$ ipython --no-banner

In [1]: import numpy as np

In [2]: import numpy.linalg as la

In [3]: np.set_printoptions(precision=3, suppress=True, linewidth=120)

In [4]: X = np.array([[2, 1, -1, 1, -1, 1, -2, -2, -2],
   ...:     [0, 1, -1, 0, -2, 2, -2, 0, 2],
   ...:     [0, -1, 0, -1, 1, 1, 2, 0, -2],
   ...:     [-1, -2, 2, 0, 2, -1, -1, 2, 1]])

In [5]: X
Out[5]: 
array([[ 2,  1, -1,  1, -1,  1, -2, -2, -2],
       [ 0,  1, -1,  0, -2,  2, -2,  0,  2],
       [ 0, -1,  0, -1,  1,  1,  2,  0, -2],
       [-1, -2,  2,  0,  2, -1, -1,  2,  1]])

In [6]: rng = np.random.default_rng(50)

In [7]: other = X + rng.integers(-2, 3, (4, 2)) @ rng.integers(-2, 3, (2, 9))

In [8]: other
Out[8]: 
array([[ 4,  1, -3,  3,  2,  0, -1, -4, -5],
       [ 2,  2, -4,  3,  3,  2, -2, -4, -2],
       [ 4, -3, -2,  1,  3, -3,  6,  0, -6],
       [-3,  1,  1,  1,  5,  3, -5, -2,  1]])

In [9]: print(np.abs(other - X).sum(axis=1))
[16 22 24 22]

In [10]: other - X
Out[10]: 
array([[ 2,  0, -2,  2,  3, -1,  1, -2, -3],
       [ 2,  1, -3,  3,  5,  0,  0, -4, -4],
       [ 4, -2, -2,  2,  2, -4,  4,  0, -4],
       [-2,  3, -1,  1,  3,  4, -4, -4,  0]])

In [11]: W = np.array([[-1, -3, 0, -3, -2],
    ...:     [1, 3, 0, -3, -1],
    ...:     [0, -2, -1, -1, -2],
    ...:     [-1, 3, 3, 1, 1],
    ...:     [1, -2, -2, -1, -2],
    ...:     [-3, -2, 3, 0, -3],
    ...:     [-3, -1, 1, 0, -1],
    ...:     [2, -3, -2, 0, 3],
    ...:     [-1, 3, -2, -1, -3]])

In [12]: beta = np.array([1, 0, 3, 2, 2])

In [13]: hid = np.maximum(X @ W + beta, 0)

In [14]: (hid > 0).astype(int)
Out[14]: 
array([[0, 1, 1, 0, 1],
       [0, 1, 1, 0, 0],
       [0, 0, 1, 1, 1],
       [1, 0, 0, 1, 1]])

In [15]: hid
Out[15]: 
array([[ 0,  4, 18,  0,  1],
       [ 0, 13,  8,  0,  0],
       [ 0,  0,  7,  5,  1],
       [11,  0,  0,  6,  5]])

In [16]: (hid > 0).mean(axis=0)
Out[16]: array([0.25, 0.5 , 0.75, 0.5 , 0.75])

In [17]: cent = np.array([[2, 3, 2], [2, 3, 3], [2, 2, 2], [1, 3, 3], [2, 4, 4]])

In [18]: (hid @ cent).round(6).argmax(axis=1)
Out[18]: array([1, 1, 1, 1])

In [19]: G = X.T @ X

In [20]: np.trace(G), (X ** 2).sum()
Out[20]: (np.int64(71), np.int64(71))

In [21]: np.round(la.eigvalsh(G)[::-1], 3) + 0
Out[21]: array([38.047, 20.792,  8.221,  3.94 ,  0.   ,  0.   ,  0.   ,  0.   ,  0.   ])

In [22]: G
Out[22]: 
array([[ 5,  4, -4,  2, -4,  3, -3, -6, -5],
       [ 4,  7, -6,  2, -8,  4, -4, -6,  0],
       [-4, -6,  6, -1,  7, -5,  2,  6,  2],
       [ 2,  2, -1,  2, -2,  0, -4, -2,  0],
       [-4, -8,  7, -2, 10, -6,  6,  6, -2],
       [ 3,  4, -5,  0, -6,  7, -3, -4, -1],
       [-3, -4,  2, -4,  6, -3, 13,  2, -5],
       [-6, -6,  6, -2,  6, -4,  2,  8,  6],
       [-5,  0,  2,  0, -2, -1, -5,  6, 13]])

In [23]: np.allclose(G, G.T)
Out[23]: True

In [24]: data = np.loadtxt("a.csv", delimiter=",")

In [25]: data
Out[25]: 
array([[-0.412, -0.599, -0.453, -0.889,  0.223, -0.602,  1.471, -0.266,  1.038,  0.029],
       [-0.599,  0.218, -0.258, -0.876,  0.17 ,  0.15 , -0.737, -1.56 ,  1.238, -0.067],
       [-0.453, -0.258, -0.405,  0.643,  0.97 , -0.07 , -0.12 ,  1.186,  0.708, -0.494],
       [-0.889, -0.876,  0.643, -0.423,  0.189, -0.225, -1.203,  0.877,  0.48 , -0.696],
       [ 0.223,  0.17 ,  0.97 ,  0.189, -0.304,  1.803,  0.557, -0.244,  0.338, -0.451],
       [-0.602,  0.15 , -0.07 , -0.225,  1.803, -0.175,  0.42 ,  0.016, -0.2  ,  1.054],
       [ 1.471, -0.737, -0.12 , -1.203,  0.557,  0.42 , -0.029, -0.552, -0.188, -0.18 ],
       [-0.266, -1.56 ,  1.186,  0.877, -0.244,  0.016, -0.552, -1.006,  0.239,  0.156],
       [ 1.038,  1.238,  0.708,  0.48 ,  0.338, -0.2  , -0.188,  0.239,  0.201,  0.035],
       [ 0.029, -0.067, -0.494, -0.696, -0.451,  1.054, -0.18 ,  0.156,  0.035,  1.334]])

In [26]: G = data.T @ data

In [27]: np.allclose(G, G.T)
Out[27]: True

In [28]: round(np.trace(G), 3), round(float((data ** 2).sum()), 3)
Out[28]: (np.float64(49.001), 49.001)

In [29]: la.svd(data, compute_uv=False) ** 2
Out[29]: array([9.003, 9.   , 8.997, 4.002, 4.002, 4.   , 3.999, 3.998, 1.001, 0.999])

In [30]: (data @ data.T).shape
Out[30]: (10, 10)

In [31]: np.diag(G)
Out[31]: array([5.249, 5.806, 3.961, 5.168, 5.086, 5.049, 5.029, 6.138, 3.63 , 3.886])

In [32]: other = data + rng.integers(-2, 3, (10, 8)) @ rng.integers(-2, 3, (8, 10))

In [33]: other
Out[33]: 
array([[  3.588,  -6.599,   3.547,   3.111,   4.223, -10.602,   3.471,   4.734,   1.038,   1.029],
       [ -3.599,   2.218,  -2.258,  -1.876,  12.17 ,  -3.85 ,  -5.737,   4.44 ,  -1.762,  -7.067],
       [  4.547,   1.742,  -2.405,  -1.357,  -1.03 ,   0.93 ,  -1.12 ,  -0.814,  -2.292,   5.506],
       [  1.111,   1.124,  -1.357,   0.577,   0.189,   0.775,  -2.203,   0.877,   4.48 ,   5.304],
       [ -1.777,   4.17 ,  -3.03 ,  -3.811,  -2.304,   5.803,   1.557,  -2.244,  -0.662,  -0.451],
       [  5.398,   2.15 ,   1.93 ,  -5.225,  -3.197,   5.825,   1.42 ,  -2.984,  -5.2  ,   4.054],
       [ -0.529,  -0.737,  -0.12 ,  -3.203,   9.557,   1.42 ,  -3.029,  13.448,  -1.188,  -7.18 ],
       [ -3.266,  -3.56 ,   5.186,  -4.123,   1.756,   6.016,   6.448,   6.994,   5.239,  -6.844],
       [ -0.962,  -0.762,  -7.292,   3.48 ,   9.338,  -4.2  ,  -6.188,   2.239,   5.201,   5.035],
       [  0.029,   7.933,  -0.494,  -6.696,  -8.451,  11.054,   1.82 ,   2.156,  -3.965,  -0.666]])

In [34]: la.matrix_rank(other - data, tol=1e-8)
Out[34]: np.int64(8)

In [35]: np.round(la.svd(other - data, compute_uv=False), 3) + 0
Out[35]: array([30.361, 24.473, 16.75 , 12.506, 10.534,  5.516,  3.951,  3.052,  0.   ,  0.   ])

In [36]: r0 = np.array([2, 3])

In [37]: np.cross(other[4, :3], other[3, :3])
Out[37]: array([-2.253, -5.778, -6.63 ])

In [38]: np.convolve(other[4], r0)
Out[38]: array([ -3.554,   3.009,   6.45 , -16.712, -16.041,   4.694,  20.523,   0.183,  -8.056,  -2.888,  -1.353])

In [39]: np.polyval(r0, other[4])
Out[39]: array([-0.554, 11.34 , -3.06 , -4.622, -1.608, 14.606,  6.114, -1.488,  1.676,  2.098])

In [40]: mat = np.loadtxt("mat.csv", delimiter=",")

In [41]: mat
Out[41]: 
array([[-0.205, -0.111,  2.305, -2.824, -5.611],
       [-3.17 , -0.685,  4.384,  1.13 ,  0.633],
       [ 0.203,  3.001,  0.798, -0.986, -0.687],
       [-3.208, -2.421, -0.843, -1.436,  5.162],
       [-0.766, -1.234,  6.013,  3.049,  2.275],
       [ 3.631,  1.207, 11.414, -3.528,  3.935],
       [-0.514,  3.506,  5.162, -8.394, -1.225],
       [ 4.463,  0.341, -1.983, -2.917, -7.761],
       [ 4.856, -5.387,  2.486, -2.333,  4.131],
       [ 7.08 ,  0.99 ,  7.72 ,  0.891,  1.338],
       [-8.776, -0.177,  2.122, -2.4  , -2.788],
       [ 2.759, -0.687, -9.707, -2.653, -0.222],
       [ 0.119, -2.349,  5.417,  3.61 ,  4.326],
       [-0.226,  0.537, -1.123, -3.419,  7.387],
       [ 7.935,  5.139, -2.3  ,  0.353, -5.142],
       [ 1.685,  2.781,  1.785,  4.154,  5.938],
       [ 1.976,  2.649, -3.719,  7.752,  7.272]])

In [42]: W = np.array([[6, 5, 3, 4, 0, 1],
    ...:     [8, 3, 5, 8, 4, 0],
    ...:     [3, 0, 2, 1, 7, 1],
    ...:     [0, 1, 3, 6, 6, 7],
    ...:     [3, 7, 7, 9, 3, 8]])

In [43]: beta = np.array([5, 8, 4, 5, 4, 8])

In [44]: hid = np.maximum(mat @ W + beta, 0)

In [45]: (hid > 0).astype(int)
Out[45]: 
array([[0, 0, 0, 0, 0, 0],
       [0, 0, 1, 1, 1, 1],
       [1, 1, 1, 1, 1, 0],
       [0, 1, 1, 1, 0, 1],
       [1, 1, 1, 1, 1, 1],
       [1, 1, 1, 1, 1, 1],
       [1, 0, 0, 0, 1, 0],
       [1, 0, 0, 0, 0, 0],
       [1, 1, 1, 1, 0, 1],
       [1, 1, 1, 1, 1, 1],
       [0, 0, 0, 0, 0, 0],
       [0, 1, 0, 0, 0, 0],
       [1, 1, 1, 1, 1, 1],
       [1, 1, 1, 1, 0, 1],
       [1, 1, 1, 1, 0, 0],
       [1, 1, 1, 1, 1, 1],
       [1, 1, 1, 1, 1, 1]])

In [46]: cent = np.array([[3, 0], [-1, -3], [-2, 2], [-3, 3], [0, 3], [0, 3]])

In [47]: print((hid @ cent).round(6).argmax(axis=1))
[0 1 1 1 1 1 0 0 1 1 0 0 1 1 0 1 1]

In [48]: W @ cent
Out[48]: 
array([[ -5,   6],
       [-13,  37],
       [  2,  31],
       [-25,  60],
       [-39,  53]])
